$ python3 -q
>>> import numpy as np
>>> from numpy import linalg as LA
>>> np.set_printoptions(suppress=True, linewidth=160)
>>> mat = np.array([[1, 1, -1, -1, -1, -1, 1, 1],
...     [1, -1, -1, 1, 1, -1, -1, 1],
...     [1, 1, -1, -1, 1, 1, -1, -1],
...     [1, 1, 1, 1, 1, 1, 1, 1],
...     [1, 1, 1, 1, -1, -1, -1, -1]])
>>> other = np.array([[0, 3], [0, 1], [0, 3], [1, 1], [0, 0], [0, 1], [2, 1], [1, 0]])
>>> LA.matrix_rank(np.vstack([mat, other.T]))
np.int64(7)
>>> LA.matrix_rank(mat @ other)
np.int64(2)
>>> np.einsum("ik,kj->ji", mat, other)
array([[ 2,  0, -4,  4, -2],
       [ 0, -2,  0, 10,  6]])
>>> np.einsum("ij,ij->i", mat, mat)
array([8, 8, 8, 8, 8])
>>> mat @ other
array([[ 2,  0],
       [ 0, -2],
       [-4,  0],
       [ 4, 10],
       [-2,  6]])
>>> other @ mat
Traceback (most recent call last):
  File "<python-input-10>", line 1, in <module>
    other @ mat
    ~~~~~~^~~~~
ValueError: matmul: Input operand 1 has a mismatch in its core dimension 0, with gufunc signature (n?,k),(k,m?)->(n?,m?) (size 5 is different from 2)
>>> other = mat / np.sqrt((mat ** 2).mean(axis=1, keepdims=True))
>>> other[3]
array([1., 1., 1., 1., 1., 1., 1., 1.])
>>> LA.matrix_rank(mat - mat.mean(axis=1, keepdims=True))
np.int64(4)
>>> LA.matrix_rank(other) == LA.matrix_rank(mat)
np.True_
>>> arr = np.load("mat.npy")
>>> arr
array([[ 2,  2,  2,  2,  2,  2,  2,  2,  2,  2],
       [ 2,  4,  4,  4,  4,  4,  4,  4,  4,  4],
       [ 2,  4,  6,  6,  6,  6,  6,  6,  6,  6],
       [ 2,  4,  6,  8,  8,  8,  8,  8,  8,  8],
       [ 2,  4,  6,  8, 10, 10, 10, 10, 10, 10],
       [ 2,  4,  6,  8, 10, 12, 12, 12, 12, 12],
       [ 2,  4,  6,  8, 10, 12, 14, 14, 14, 14],
       [ 2,  4,  6,  8, 10, 12, 14, 16, 16, 16],
       [ 2,  4,  6,  8, 10, 12, 14, 16, 18, 18],
       [ 2,  4,  6,  8, 10, 12, 14, 16, 18, 20]])
>>> left, s, VT = LA.svd(arr, full_matrices=False)
>>> np.round(np.cumsum(s ** 2) / np.sum(s ** 2), 2)
array([0.98, 1.  , 1.  , 1.  , 1.  , 1.  , 1.  , 1.  , 1.  , 1.  ])
>>> round(np.sqrt((s ** 2).sum()), 2), round(float(LA.norm(arr)), 2)
(np.float64(90.22), 90.22)
>>> np.round(left.T @ arr @ VT.T, 2) + 0
array([[89.53,  0.  ,  0.  ,  0.  ,  0.  ,  0.  ,  0.  ,  0.  ,  0.  ,  0.  ],
       [ 0.  , 10.1 ,  0.  ,  0.  ,  0.  ,  0.  ,  0.  ,  0.  ,  0.  ,  0.  ],
       [ 0.  ,  0.  ,  3.75,  0.  ,  0.  ,  0.  ,  0.  ,  0.  ,  0.  ,  0.  ],
       [ 0.  ,  0.  ,  0.  ,  2.  ,  0.  ,  0.  ,  0.  ,  0.  ,  0.  ,  0.  ],
       [ 0.  ,  0.  ,  0.  ,  0.  ,  1.29,  0.  ,  0.  ,  0.  ,  0.  ,  0.  ],
       [ 0.  ,  0.  ,  0.  ,  0.  ,  0.  ,  0.93,  0.  ,  0.  ,  0.  ,  0.  ],
       [ 0.  ,  0.  ,  0.  ,  0.  ,  0.  ,  0.  ,  0.73,  0.  ,  0.  ,  0.  ],
       [ 0.  ,  0.  ,  0.  ,  0.  ,  0.  ,  0.  ,  0.  ,  0.62,  0.  ,  0.  ],
       [ 0.  ,  0.  ,  0.  ,  0.  ,  0.  ,  0.  ,  0.  ,  0.  ,  0.55,  0.  ],
       [ 0.  ,  0.  ,  0.  ,  0.  ,  0.  ,  0.  ,  0.  ,  0.  ,  0.  ,  0.51]])
>>> np.round(VT @ VT.T, 2) + 0
array([[1., 0., 0., 0., 0., 0., 0., 0., 0., 0.],
       [0., 1., 0., 0., 0., 0., 0., 0., 0., 0.],
       [0., 0., 1., 0., 0., 0., 0., 0., 0., 0.],
       [0., 0., 0., 1., 0., 0., 0., 0., 0., 0.],
       [0., 0., 0., 0., 1., 0., 0., 0., 0., 0.],
       [0., 0., 0., 0., 0., 1., 0., 0., 0., 0.],
       [0., 0., 0., 0., 0., 0., 1., 0., 0., 0.],
       [0., 0., 0., 0., 0., 0., 0., 1., 0., 0.],
       [0., 0., 0., 0., 0., 0., 0., 0., 1., 0.],
       [0., 0., 0., 0., 0., 0., 0., 0., 0., 1.]])
>>> s.round(2)
array([89.53, 10.1 ,  3.75,  2.  ,  1.29,  0.93,  0.73,  0.62,  0.55,  0.51])
>>> left.shape, s.shape, VT.shape
((10, 10), (10,), (10, 10))
>>> np.round(left.T @ left, 2) + 0
array([[1., 0., 0., 0., 0., 0., 0., 0., 0., 0.],
       [0., 1., 0., 0., 0., 0., 0., 0., 0., 0.],
       [0., 0., 1., 0., 0., 0., 0., 0., 0., 0.],
       [0., 0., 0., 1., 0., 0., 0., 0., 0., 0.],
       [0., 0., 0., 0., 1., 0., 0., 0., 0., 0.],
       [0., 0., 0., 0., 0., 1., 0., 0., 0., 0.],
       [0., 0., 0., 0., 0., 0., 1., 0., 0., 0.],
       [0., 0., 0., 0., 0., 0., 0., 1., 0., 0.],
       [0., 0., 0., 0., 0., 0., 0., 0., 1., 0.],
       [0., 0., 0., 0., 0., 0., 0., 0., 0., 1.]])
>>> F = np.load("m.npy")
>>> F
array([[-2, -3,  3,  2,  3,  0,  3, -3, -2, -3, -3, -2, -2,  0],
       [-3, -2, -3,  3,  2,  3,  0,  3, -3, -2, -3, -3, -2, -2],
       [ 3, -3, -2, -3,  3,  2,  3,  0,  3, -3, -2, -3, -3, -2],
       [ 2,  3, -3, -2, -3,  3,  2,  3,  0,  3, -3, -2, -3, -3],
       [ 3,  2,  3, -3, -2, -3,  3,  2,  3,  0,  3, -3, -2, -3],
       [ 0,  3,  2,  3, -3, -2, -3,  3,  2,  3,  0,  3, -3, -2],
       [ 3,  0,  3,  2,  3, -3, -2, -3,  3,  2,  3,  0,  3, -3],
       [-3,  3,  0,  3,  2,  3, -3, -2, -3,  3,  2,  3,  0,  3],
       [-2, -3,  3,  0,  3,  2,  3, -3, -2, -3,  3,  2,  3,  0],
       [-3, -2, -3,  3,  0,  3,  2,  3, -3, -2, -3,  3,  2,  3],
       [-3, -3, -2, -3,  3,  0,  3,  2,  3, -3, -2, -3,  3,  2],
       [-2, -3, -3, -2, -3,  3,  0,  3,  2,  3, -3, -2, -3,  3],
       [-2, -2, -3, -3, -2, -3,  3,  0,  3,  2,  3, -3, -2, -3],
       [ 0, -2, -2, -3, -3, -2, -3,  3,  0,  3,  2,  3, -3, -2]])
>>> # symmetric, so the eigenvalues are real
>>> vals, V = LA.eigvalsh(F)
Traceback (most recent call last):
  File "<python-input-28>", line 1, in <module>
    vals, V = LA.eigvalsh(F)
    ^^^^^^^
ValueError: too many values to unpack (expected 2)
>>> vals, V = LA.eigh(F)
>>> np.unique(vals.round(6) + 0, return_counts=True)[1]
array([1, 1, 1, 1, 1, 1, 1, 1, 1, 1, 1, 1, 1, 1])
>>> np.abs(V[:, -1]).round(6).argmax()
np.int64(6)
>>> other = LA.inv(F)
>>> np.round(LA.cond(F), 2)
np.float64(11.52)
>>> np.allclose(other, F.T)
False
>>> O, _ = LA.qr(np.array([[1.5, 0.2, 0.1, 0.2, 0.2],
...     [0.7, -0.8, 0.7, 0.9, 0.0],
...     [-2.5, 0.2, -1.2, -1.1, -0.9],
...     [0.1, 0.3, 0.1, 0.0, 0.0],
...     [0.3, -1.8, 0.1, -1.0, -0.5],
...     [0.4, -1.4, -1.1, 0.1, 0.7]]))
>>> A = O @ O.T
>>> A.round(2) + 0
array([[ 0.99,  0.01,  0.  ,  0.07,  0.  ,  0.01],
       [ 0.01,  0.99,  0.  , -0.1 ,  0.  , -0.01],
       [ 0.  ,  0.  ,  1.  , -0.04,  0.  ,  0.  ],
       [ 0.07, -0.1 , -0.04,  0.03, -0.04, -0.1 ],
       [ 0.  ,  0.  ,  0.  , -0.04,  1.  ,  0.  ],
       [ 0.01, -0.01,  0.  , -0.1 ,  0.  ,  0.99]])
>>> vals, V = LA.eigh(A)
>>> x = np.array([1, 1, 2, -2, 2, -2])
>>> np.round(x @ A @ x, 2)
np.float64(14.02)
>>> np.round(LA.eigvalsh(A[1:, 1:]), 2)
array([0.01, 1.  , 1.  , 1.  , 1.  ])
>>> np.round(x @ A @ x / (x @ x), 2), round(vals[0], 2), round(vals[-1], 2)
(np.float64(0.78), np.float64(-0.0), np.float64(1.0))
>>> np.round(V * np.maximum(vals, 0) @ V.T, 2) + 0
array([[ 0.99,  0.01,  0.  ,  0.07,  0.  ,  0.01],
       [ 0.01,  0.99,  0.  , -0.1 ,  0.  , -0.01],
       [ 0.  ,  0.  ,  1.  , -0.04,  0.  ,  0.  ],
       [ 0.07, -0.1 , -0.04,  0.03, -0.04, -0.1 ],
       [ 0.  ,  0.  ,  0.  , -0.04,  1.  ,  0.  ],
       [ 0.01, -0.01,  0.  , -0.1 ,  0.  ,  0.99]])
>>> round(float(np.abs(A).sum(axis=1).max()), 2), round(float(np.abs(vals).max()), 2)
(1.12, 1.0)
>>> x = np.array([-5, -1, 9, -3, -6, -4])
>>> np.round(A @ A @ x, 2)
array([-5.22, -0.71,  9.12, -0.12, -5.89, -3.7 ])
>>> np.round(LA.eigvalsh(2 * A - np.eye(6)), 2)
array([-1.,  1.,  1.,  1.,  1.,  1.])
>>> rank = LA.matrix_rank(A)
>>> rank
np.int64(5)
>>> null = LA.svd(A)[2][rank:].T
>>> np.round(null @ null.T, 2) + 0
array([[ 0.01, -0.01,  0.  , -0.07,  0.  , -0.01],
       [-0.01,  0.01,  0.  ,  0.1 ,  0.  ,  0.01],
       [ 0.  ,  0.  ,  0.  ,  0.04,  0.  ,  0.  ],
       [-0.07,  0.1 ,  0.04,  0.97,  0.04,  0.1 ],
       [ 0.  ,  0.  ,  0.  ,  0.04,  0.  ,  0.  ],
       [-0.01,  0.01,  0.  ,  0.1 ,  0.  ,  0.01]])
>>> np.round(A @ null, 2) + 0
array([[0.],
       [0.],
       [0.],
       [0.],
       [0.],
       [0.]])
>>> np.allclose(A @ null, 0)
True
>>> LA.matrix_rank(A.T @ A), LA.matrix_rank(A @ A.T)
(np.int64(5), np.int64(5))
>>> ang = np.radians(180)
>>> R = np.eye(6)
>>> R[1, 1] = R[0, 0] = np.cos(ang)
>>> R[1, 0], R[0, 1] = -np.sin(ang), np.sin(ang)
>>> R.round(2) + 0
array([[-1.,  0.,  0.,  0.,  0.,  0.],
       [ 0., -1.,  0.,  0.,  0.,  0.],
       [ 0.,  0.,  1.,  0.,  0.,  0.],
       [ 0.,  0.,  0.,  1.,  0.,  0.],
       [ 0.,  0.,  0.,  0.,  1.,  0.],
       [ 0.,  0.,  0.,  0.,  0.,  1.]])
>>> other = A @ R.T
>>> np.round(LA.svd(A, compute_uv=False), 2) + 0, np.round(LA.svd(other, compute_uv=False), 2) + 0
(array([1., 1., 1., 1., 1., 0.]), array([1., 1., 1., 1., 1., 0.]))
>>> np.round(LA.det(R), 2), np.trace(R)
(np.float64(1.0), np.float64(2.0))
>>> other.round(2) + 0
array([[-0.99, -0.01,  0.  ,  0.07,  0.  ,  0.01],
       [-0.01, -0.99,  0.  , -0.1 ,  0.  , -0.01],
       [ 0.  ,  0.  ,  1.  , -0.04,  0.  ,  0.  ],
       [-0.07,  0.1 , -0.04,  0.03, -0.04, -0.1 ],
       [ 0.  ,  0.  ,  0.  , -0.04,  1.  ,  0.  ],
       [-0.01,  0.01,  0.  , -0.1 ,  0.  ,  0.99]])
>>> left, s, VT = LA.svd(A)
>>> np.argmax(s[:-1] / (s[1:] + 1e-6)) + 1
np.int64(5)
>>> other = left[:, :5] @ np.diag(s[:5]) @ VT[:5]
>>> LA.matrix_rank(A, rtol=0.05)
np.int64(5)
>>> LA.matrix_rank(other)
np.int64(5)
>>> feats = np.diag(np.array([-3, 2, 0, -1, -3, 3, -2, 1, 2, 2, 2, 1, 3, -2])) + -2 * np.eye(14, k=1) + -2 * np.eye(14, k=-1)
>>> feats
array([[-3., -2.,  0.,  0.,  0.,  0.,  0.,  0.,  0.,  0.,  0.,  0.,  0.,  0.],
       [-2.,  2., -2.,  0.,  0.,  0.,  0.,  0.,  0.,  0.,  0.,  0.,  0.,  0.],
       [ 0., -2.,  0., -2.,  0.,  0.,  0.,  0.,  0.,  0.,  0.,  0.,  0.,  0.],
       [ 0.,  0., -2., -1., -2.,  0.,  0.,  0.,  0.,  0.,  0.,  0.,  0.,  0.],
       [ 0.,  0.,  0., -2., -3., -2.,  0.,  0.,  0.,  0.,  0.,  0.,  0.,  0.],
       [ 0.,  0.,  0.,  0., -2.,  3., -2.,  0.,  0.,  0.,  0.,  0.,  0.,  0.],
       [ 0.,  0.,  0.,  0.,  0., -2., -2., -2.,  0.,  0.,  0.,  0.,  0.,  0.],
       [ 0.,  0.,  0.,  0.,  0.,  0., -2.,  1., -2.,  0.,  0.,  0.,  0.,  0.],
       [ 0.,  0.,  0.,  0.,  0.,  0.,  0., -2.,  2., -2.,  0.,  0.,  0.,  0.],
       [ 0.,  0.,  0.,  0.,  0.,  0.,  0.,  0., -2.,  2., -2.,  0.,  0.,  0.],
       [ 0.,  0.,  0.,  0.,  0.,  0.,  0.,  0.,  0., -2.,  2., -2.,  0.,  0.],
       [ 0.,  0.,  0.,  0.,  0.,  0.,  0.,  0.,  0.,  0., -2.,  1., -2.,  0.],
       [ 0.,  0.,  0.,  0.,  0.,  0.,  0.,  0.,  0.,  0.,  0., -2.,  3., -2.],
       [ 0.,  0.,  0.,  0.,  0.,  0.,  0.,  0.,  0.,  0.,  0.,  0., -2., -2.]])
>>> # symmetric, so the eigenvalues are real
>>> vals, V = LA.eigh(feats)
>>> x = np.array([-3, 2, -1, 1, -1, 0, 2, -1, -1, 0, -2, 2, -3, 1])
>>> (np.sign(V[:, -1].round(6)) == np.sign(V[0, -1].round(6))).astype(int)
array([1, 0, 1, 0, 1, 0, 1, 0, 1, 0, 1, 0, 1, 0])
>>> np.abs(feats).sum(axis=1).max(), round(float(np.abs(vals).max()), 2)
(np.float64(7.0), 5.56)
>>> np.round(LA.eigvalsh(feats[1:, 1:]), 2)
array([-4.96, -3.57, -2.89, -2.07, -1.56, -0.41,  0.77,  1.32,  3.18,  3.54,  4.32,  4.77,  5.56])
>>> O, V = LA.qr(feats[:, :13])[0], LA.qr(feats[:, 13:])[0]
>>> s = LA.svd(O.T @ V, compute_uv=False)
>>> (s > 0.9).sum()
np.int64(0)
>>> np.round(np.degrees(np.arccos(s.clip(0, 1))), 2)
array([31.92])
>>> T = np.stack([feats, 4 * feats, feats[::-1]])
>>> np.einsum("bij,cij->bc", T, T)
array([[ 167.,  668.,    4.],
       [ 668., 2672.,   16.],
       [   4.,   16.,  167.]])
>>> LA.matrix_rank(T)
array([14, 14, 14])
>>> data = np.array([[0, 0, 0, 0], [0, -2, 0, 0], [0, 0, 0, 0], [0, 0, 0, -2]])
>>> data
array([[ 0,  0,  0,  0],
       [ 0, -2,  0,  0],
       [ 0,  0,  0,  0],
       [ 0,  0,  0, -2]])
>>> r0 = np.array([1, 3, 0])
>>> np.array([np.convolve(row, r0, "same") for row in data])
array([[ 0,  0,  0,  0],
       [-2, -6,  0,  0],
       [ 0,  0,  0,  0],
       [ 0,  0, -2, -6]])
>>> np.polyval(r0, data[1])
array([ 0, -2,  0,  0])
>>> np.convolve(data[1], r0)
array([ 0, -2, -6,  0,  0,  0])
>>> np.correlate(data[1], data[0], "full")
array([0, 0, 0, 0, 0, 0, 0])
>>> vals, V = LA.eigh(data)
>>> V.T @ V
array([[1., 0., 0., 0.],
       [0., 1., 0., 0.],
       [0., 0., 1., 0.],
       [0., 0., 0., 1.]])
>>> vals.sum(), np.trace(data)
(np.float64(-4.0), np.int64(-4))
>>> np.round(LA.eigvalsh(data @ data), 2)
array([0., 0., 4., 4.])
>>> vals
array([-2., -2.,  0.,  0.])
>>> V.T @ data @ V
array([[-2.,  0.,  0.,  0.],
       [ 0., -2.,  0.,  0.],
       [ 0.,  0.,  0.,  0.],
       [ 0.,  0.,  0.,  0.]])
>>> left, s = LA.svd(feats)
Traceback (most recent call last):
  File "<python-input-97>", line 1, in <module>
    left, s = LA.svd(feats)
    ^^^^^^^
ValueError: too many values to unpack (expected 2)
>>> left, s, VT = LA.svd(feats, full_matrices=False)
>>> np.abs(left[:, 0]).round(6).argmax()
np.int64(9)
>>> (s > 1e-8).sum()
np.int64(14)
>>> round(float(np.sqrt((s ** 2).sum())), 2), round(float(LA.norm(feats)), 2)
(12.92, 12.92)
>>> left.shape, s.shape, VT.shape
((14, 14), (14,), (14, 14))
>>> other = np.array([[0, 3], [-2, 1]])
>>> W2 = np.array([[3, 2], [0, 2]])
>>> K = np.kron(other, W2)
>>> K
array([[ 0,  0,  9,  6],
       [ 0,  0,  0,  6],
       [-6, -4,  3,  2],
       [ 0, -4,  0,  2]])
>>> rng = np.random.default_rng(81778)
>>> idx = rng.permutation(4)
>>> idx
array([2, 0, 3, 1])
>>> other = K[idx][:, idx]
>>> np.diag(other)
array([3, 0, 2, 0])
>>> np.allclose(other, K)
False
>>> np.trace(other)
np.int64(5)
>>> hat = np.triu(np.array([[1, 1, 1, 3], [3, 1, 2, 3], [3, 3, 3, 1], [3, 1, 2, 1]]), 1) + np.eye(4)
>>> other = hat @ K @ LA.inv(hat)
>>> hat @ K - K @ hat
array([[ -6., -16.,   3.,   5.],
       [-12., -20.,   6.,  10.],
       [  0.,   2.,  14.,  29.],
       [  0.,   0.,   8.,  12.]])
>>> other
array([[ -6., -10.,  38.,  30.],
       [-12.,  -8.,  34.,  42.],
       [ -6.,  -2.,  13.,  15.],
       [  0.,  -4.,   8.,   6.]])
>>> np.round(np.poly(other), 2)
array([   1.,   -5.,   84., -180., 1296.])
>>> r0, v = K[2], K[0]
>>> r0 @ r0
np.int64(65)
>>> pr = (r0 @ v) / (r0 @ r0) * r0
>>> np.round(v - pr, 2)
array([3.6, 2.4, 7.2, 4.8])
>>> pr.round(2)
array([-3.6, -2.4,  1.8,  1.2])
